$ ipython --no-banner

In [1]: import numpy as np

In [2]: np.set_printoptions(precision=1, suppress=True, linewidth=100, sign=" ")

In [3]: feats = np.load("w.npy")

In [4]: feats
Out[4]: 
array([[  1,   1,  -3,   3,   5,   4],
       [  1,   1,  -3,   3,   5,   4],
       [ -3,  -3,   9,  -9, -15, -12],
       [  3,   3,  -9,   9,  15,  12],
       [  5,   5, -15,  15,  25,  20],
       [  4,   4, -12,  12,  20,  16]])

In [5]: # symmetric

In [6]: x = np.array([-1, 1, 0, 1, 1, -3])

In [7]: feats * x
Out[7]: 
array([[ -1,   1,   0,   3,   5, -12],
       [ -1,   1,   0,   3,   5, -12],
       [  3,  -3,   0,  -9, -15,  36],
       [ -3,   3,   0,   9,  15, -36],
       [ -5,   5,   0,  15,  25, -60],
       [ -4,   4,   0,  12,  20, -48]])

In [8]: feats @ x
Out[8]: array([ -4,  -4,  12, -12, -20, -16])

In [9]: np.einsum("ij,j->i", feats, x)
Out[9]: array([ -4,  -4,  12, -12, -20, -16])

In [10]: (feats * x).sum(axis=1)
Out[10]: array([ -4,  -4,  12, -12, -20, -16])

In [11]: (feats @ x).argmax()
Out[11]: np.int64(2)

In [12]: M = np.loadtxt("run18.csv", delimiter=",")

In [13]: M
Out[13]: 
array([[ 2.,  1.,  0., -1.,  3.,  0., -3.,  0.,  3.],
       [ 3.,  2.,  1.,  0., -1.,  3.,  0., -3.,  0.],
       [ 0.,  3.,  2.,  1.,  0., -1.,  3.,  0., -3.],
       [-3.,  0.,  3.,  2.,  1.,  0., -1.,  3.,  0.],
       [ 0., -3.,  0.,  3.,  2.,  1.,  0., -1.,  3.],
       [ 3.,  0., -3.,  0.,  3.,  2.,  1.,  0., -1.],
       [-1.,  3.,  0., -3.,  0.,  3.,  2.,  1.,  0.],
       [ 0., -1.,  3.,  0., -3.,  0.,  3.,  2.,  1.],
       [ 1.,  0., -1.,  3.,  0., -3.,  0.,  3.,  2.]])

In [14]: np.allclose(M @ M.T, M.T @ M)
Out[14]: True

In [15]: (M @ M)[0]
Out[15]: array([ 16., -14.,  -5.,  23.,  10., -12., -11.,  -3.,  21.])

In [16]: t = np.radians(60)

In [17]: r_ = np.eye(9)

In [18]: r_[7, 7] = r_[5, 5] = np.cos(t)

In [19]: r_[7, 5], r_[5, 7] = -np.sin(t), np.sin(t)

In [20]: r_
Out[20]: 
array([[ 1. ,  0. ,  0. ,  0. ,  0. ,  0. ,  0. ,  0. ,  0. ],
       [ 0. ,  1. ,  0. ,  0. ,  0. ,  0. ,  0. ,  0. ,  0. ],
       [ 0. ,  0. ,  1. ,  0. ,  0. ,  0. ,  0. ,  0. ,  0. ],
       [ 0. ,  0. ,  0. ,  1. ,  0. ,  0. ,  0. ,  0. ,  0. ],
       [ 0. ,  0. ,  0. ,  0. ,  1. ,  0. ,  0. ,  0. ,  0. ],
       [ 0. ,  0. ,  0. ,  0. ,  0. ,  0.5,  0. ,  0.9,  0. ],
       [ 0. ,  0. ,  0. ,  0. ,  0. ,  0. ,  1. ,  0. ,  0. ],
       [ 0. ,  0. ,  0. ,  0. ,  0. , -0.9,  0. ,  0.5,  0. ],
       [ 0. ,  0. ,  0. ,  0. ,  0. ,  0. ,  0. ,  0. ,  1. ]])

In [21]: other = M @ r_.T

In [22]: np.allclose(np.linalg.norm(M, axis=1), np.linalg.norm(other, axis=1))
Out[22]: True

In [23]: round(np.linalg.det(r_), 1), np.trace(r_)
Out[23]: (np.float64(1.0), np.float64(8.0))

In [24]: q, vecs = np.linalg.qr(r_[:, :5])[0], np.linalg.qr(r_[:, 5:])[0]

In [25]: sig = np.linalg.svd(q.T @ vecs, compute_uv=False)

In [26]: np.degrees(np.arccos(sig.clip(0, 1)))
Out[26]: array([ 90.,  90.,  90.,  90.])

In [27]: round(float(np.linalg.norm(q @ q.T - vecs @ vecs.T, 2)), 1)
Out[27]: 1.0

In [28]: (sig > 0.9).sum()
Out[28]: np.int64(0)

In [29]: sig.round(1) + 0
Out[29]: array([ 0.,  0.,  0.,  0.])

In [30]: t3 = np.stack([feats, -2 * feats, feats[::-1]])

In [31]: (t3 @ feats.T).shape
Out[31]: (3, 6, 6)

In [32]: t3.shape
Out[32]: (3, 6, 6)

In [33]: np.linalg.matrix_rank(t3)
Out[33]: array([ 1,  1,  1])

In [34]: t3.sum(axis=0)
Out[34]: 
array([[  3,   3,  -9,   9,  15,  12],
       [  4,   4, -12,  12,  20,  16],
       [  6,   6, -18,  18,  30,  24],
       [ -6,  -6,  18, -18, -30, -24],
       [ -4,  -4,  12, -12, -20, -16],
       [ -3,  -3,   9,  -9, -15, -12]])

In [35]: q, r_ = np.linalg.qr(M)

In [36]: np.allclose(r_.T @ r_, M.T @ M)
Out[36]: True

In [37]: np.round(q.T @ q, 1) + 0
Out[37]: 
array([[ 1.,  0.,  0.,  0.,  0.,  0.,  0.,  0.,  0.],
       [ 0.,  1.,  0.,  0.,  0.,  0.,  0.,  0.,  0.],
       [ 0.,  0.,  1.,  0.,  0.,  0.,  0.,  0.,  0.],
       [ 0.,  0.,  0.,  1.,  0.,  0.,  0.,  0.,  0.],
       [ 0.,  0.,  0.,  0.,  1.,  0.,  0.,  0.,  0.],
       [ 0.,  0.,  0.,  0.,  0.,  1.,  0.,  0.,  0.],
       [ 0.,  0.,  0.,  0.,  0.,  0.,  1.,  0.,  0.],
       [ 0.,  0.,  0.,  0.,  0.,  0.,  0.,  1.,  0.],
       [ 0.,  0.,  0.,  0.,  0.,  0.,  0.,  0.,  1.]])

In [38]: np.round(q @ r_, 1) + 0
Out[38]: 
array([[ 2.,  1.,  0., -1.,  3.,  0., -3.,  0.,  3.],
       [ 3.,  2.,  1.,  0., -1.,  3.,  0., -3.,  0.],
       [ 0.,  3.,  2.,  1.,  0., -1.,  3.,  0., -3.],
       [-3.,  0.,  3.,  2.,  1.,  0., -1.,  3.,  0.],
       [ 0., -3.,  0.,  3.,  2.,  1.,  0., -1.,  3.],
       [ 3.,  0., -3.,  0.,  3.,  2.,  1.,  0., -1.],
       [-1.,  3.,  0., -3.,  0.,  3.,  2.,  1.,  0.],
       [ 0., -1.,  3.,  0., -3.,  0.,  3.,  2.,  1.],
       [ 1.,  0., -1.,  3.,  0., -3.,  0.,  3.,  2.]])

In [39]: q, _ = np.linalg.qr(np.array([[-1.2, 0.9, -0.2, -1.7, 0.1, -0.5, -0.6],
    ...:     [1.1, 0.7, 0.4, 0.7, 1.0, -1.2, -0.8],
    ...:     [0.0, -0.8, 1.2, -0.8, -0.2, 1.3, 1.0],
    ...:     [0.2, -0.2, -1.7, 2.2, -0.7, 0.6, -0.4],
    ...:     [1.7, -1.6, 1.3, -0.4, 2.3, 1.6, -0.7],
    ...:     [-0.2, 3.6, 2.3, -0.2, -2.0, 0.1, 0.7],
    ...:     [-1.1, -1.9, 0.3, 1.7, -1.2, 0.9, -0.6]]))

In [40]: F = 4 * q

In [41]: F.round(1) + 0
Out[41]: 
array([[-1.8, -0.5,  0.1,  1.9, -2. , -1.8, -1.2],
       [ 1.7, -0.9,  0.2, -0.9, -2.2,  1.5, -2.1],
       [ 0. ,  0.7, -1.8,  0.5,  2. ,  0. , -2.8],
       [ 0.3,  0.1,  2.2, -1.9,  0.7, -2.3, -1.2],
       [ 2.6,  1. , -1.5,  0.5, -0.8, -2.1,  0.7],
       [-0.3, -3.1, -1.8, -1.3,  0.4, -0.9,  0.4],
       [-1.7,  1.9, -1.5, -2.4, -1.3,  0. ,  0.1]])

In [42]: G = F.T @ F

In [43]: (F @ F.T).shape
Out[43]: (7, 7)

In [44]: np.linalg.svd(F, compute_uv=False) ** 2
Out[44]: array([ 16.,  16.,  16.,  16.,  16.,  16.,  16.])

In [45]: np.trace(G), (F ** 2).sum()
Out[45]: (np.float64(112.0), np.float64(112.0))

In [46]: t3 = np.stack([F, -3 * F, F[::-1]])

In [47]: np.einsum("bij,cij->bc", t3, t3)
Out[47]: 
array([[ 112., -336.,   16.],
       [-336., 1008.,  -48.],
       [  16.,  -48.,  112.]])

In [48]: np.linalg.norm(t3, axis=(1, 2))
Out[48]: array([ 10.6,  31.7,  10.6])

In [49]: np.linalg.matrix_rank(t3.reshape(3, -1))
Out[49]: np.int64(2)

In [50]: (t3 @ F.T).shape
Out[50]: (3, 7, 7)

In [51]: q, r_ = np.linalg.qr(F)

In [52]: q.round(1) + 0
Out[52]: 
array([[-0.5, -0.1,  0. ,  0.5, -0.5, -0.4, -0.3],
       [ 0.4, -0.2,  0. , -0.2, -0.6,  0.4, -0.5],
       [ 0. ,  0.2, -0.5,  0.1,  0.5,  0. , -0.7],
       [ 0.1,  0. ,  0.6, -0.5,  0.2, -0.6, -0.3],
       [ 0.7,  0.3, -0.4,  0.1, -0.2, -0.5,  0.2],
       [-0.1, -0.8, -0.5, -0.3,  0.1, -0.2,  0.1],
       [-0.4,  0.5, -0.4, -0.6, -0.3,  0. ,  0. ]])

In [53]: q.shape, r_.shape
Out[53]: ((7, 7), (7, 7))

In [54]: round(float(abs(r_[0, 0])), 1), round(float(np.linalg.norm(F[:, 0])), 1)
Out[54]: (4.0, 4.0)

In [55]: u = np.array([1, 0, 1, 2, 1, 1, 0, 2, 1])

In [56]: other = M + np.outer(u, np.eye(9)[2])

In [57]: np.linalg.matrix_rank(np.linalg.inv(other) - np.linalg.inv(M), tol=1e-8)
Out[57]: np.int64(1)

In [58]: other
Out[58]: 
array([[ 2.,  1.,  1., -1.,  3.,  0., -3.,  0.,  3.],
       [ 3.,  2.,  1.,  0., -1.,  3.,  0., -3.,  0.],
       [ 0.,  3.,  3.,  1.,  0., -1.,  3.,  0., -3.],
       [-3.,  0.,  5.,  2.,  1.,  0., -1.,  3.,  0.],
       [ 0., -3.,  1.,  3.,  2.,  1.,  0., -1.,  3.],
       [ 3.,  0., -2.,  0.,  3.,  2.,  1.,  0., -1.],
       [-1.,  3.,  0., -3.,  0.,  3.,  2.,  1.,  0.],
       [ 0., -1.,  5.,  0., -3.,  0.,  3.,  2.,  1.],
       [ 1.,  0.,  0.,  3.,  0., -3.,  0.,  3.,  2.]])

In [59]: u = np.array([-1, -2, -3, 0, 1, -2, 1])

In [60]: other = F + np.outer(u, np.eye(7)[4])

In [61]: np.linalg.matrix_rank(other - F)
Out[61]: np.int64(1)

In [62]: np.round(np.linalg.det(other) / np.linalg.det(F), 1), np.round(1 + np.linalg.solve(F, u)[4], 1)
Out[62]: (np.float64(0.9), np.float64(0.9))

In [63]: mat = np.load("block5.npy")

In [64]: mat
Out[64]: 
array([[-12.7,   3.4,  -2.2],
       [ -1.8,   7.1,   4.5],
       [  2. ,   0.3,  -2.2],
       [  2.3,   2.4,  -1.5],
       [ -0.6,   6. ,   5.3],
       [  0.2,   8.2,   3.8],
       [ -9. ,   4.7,  -0.4],
       [  0.9,   7. ,   2.3],
       [ -9.9,   1.8,  -2. ],
       [-10.3,   3.4,  -0.3],
       [  2.5,   2.1,  -0.5],
       [  0.7,   1.9,  -2.2],
       [  2.5,   2.6,  -4. ],
       [  1.3,   3.2,  -1. ],
       [  1.4,   2.2,  -3.2],
       [-13. ,   5.1,  -2.5],
       [ -1.2,   5.9,   3.7],
       [-11.2,   2.7,  -2.3],
       [  2.3,   1.2,  -3. ],
       [  1.5,   6.3,   5.1],
       [ -1.2,   6.5,   4.8],
       [ -0.8,   5.6,   4.5],
       [ -9.7,   2.7,   0. ],
       [ -1.5,   6.4,   5.2],
       [  0.6,   7.8,   3.6],
       [-10.6,   3.9,  -0.7],
       [  1.3,   1.3,  -3.7],
       [ -9.2,   3.6,  -0.8],
       [  1.5,   0.2,  -2.7],
       [  1.1,   7.8,   3. ],
       [  0.4,   0.9,  -5.1],
       [-10.4,   4.7,  -2.1],
       [ -0.3,   9. ,   3.8],
       [ -1.6,   7.1,   1.5],
       [  1.6,   6.9,   3.5],
       [  1.8,   5.8,   2.7],
       [  2.3,   0.8,  -3.1]])

In [65]: np.linalg.matrix_power(feats, 2)
Out[65]: 
array([[  61,   61, -183,  183,  305,  244],
       [  61,   61, -183,  183,  305,  244],
       [-183, -183,  549, -549, -915, -732],
       [ 183,  183, -549,  549,  915,  732],
       [ 305,  305, -915,  915, 1525, 1220],
       [ 244,  244, -732,  732, 1220,  976]])

In [66]: np.trace(feats)
Out[66]: np.int64(61)

In [67]: np.round(np.sort(np.abs(np.linalg.eigvals(feats))), 1) + 0
Out[67]: array([  0.,   0.,   0.,   0.,   0.,  61.])

In [68]: feats @ feats
Out[68]: 
array([[  61,   61, -183,  183,  305,  244],
       [  61,   61, -183,  183,  305,  244],
       [-183, -183,  549, -549, -915, -732],
       [ 183,  183, -549,  549,  915,  732],
       [ 305,  305, -915,  915, 1525, 1220],
       [ 244,  244, -732,  732, 1220,  976]])

In [69]: cen = mat - mat.mean(axis=0)

In [70]: vecs = np.linalg.svd(cen)[2][:2]

In [71]: other = cen - cen @ vecs.T @ vecs

In [72]: (cen @ vecs.T).std(axis=0)
Out[72]: array([ 5.3,  3.8])

In [73]: other.std(axis=0)
Out[73]: array([ 0.1,  0.8,  0.6])

In [74]: m1 = np.load("sample10.npy")

In [75]: m1.round(1) + 0
Out[75]: 
array([[-0.6, -0.1, -0.5, -0.2,  0.4,  0.4],
       [-0.3, -0.5,  0.3, -0.6, -0.4, -0.2],
       [ 0.2, -0.2,  0. , -0.3,  0.6, -0.6],
       [ 0. ,  0.7,  0.4, -0.5,  0.2,  0.3],
       [-0.1,  0.5, -0.6, -0.2, -0.4, -0.4],
       [ 0.7, -0.3, -0.4, -0.4, -0.1,  0.4]])

In [76]: u = np.array([2, 3, 1, 3, 2, 2])

In [77]: other = m1 + np.outer(u, np.eye(6)[3])

In [78]: np.linalg.matrix_rank(np.linalg.inv(other) - np.linalg.inv(m1), tol=1e-8)
Out[78]: np.int64(1)

In [79]: round(float(np.linalg.det(other) / np.linalg.det(m1)), 1), np.round(1 + np.linalg.solve(m1, u)[3], 1)
Out[79]: (-4.4, np.float64(-4.4))
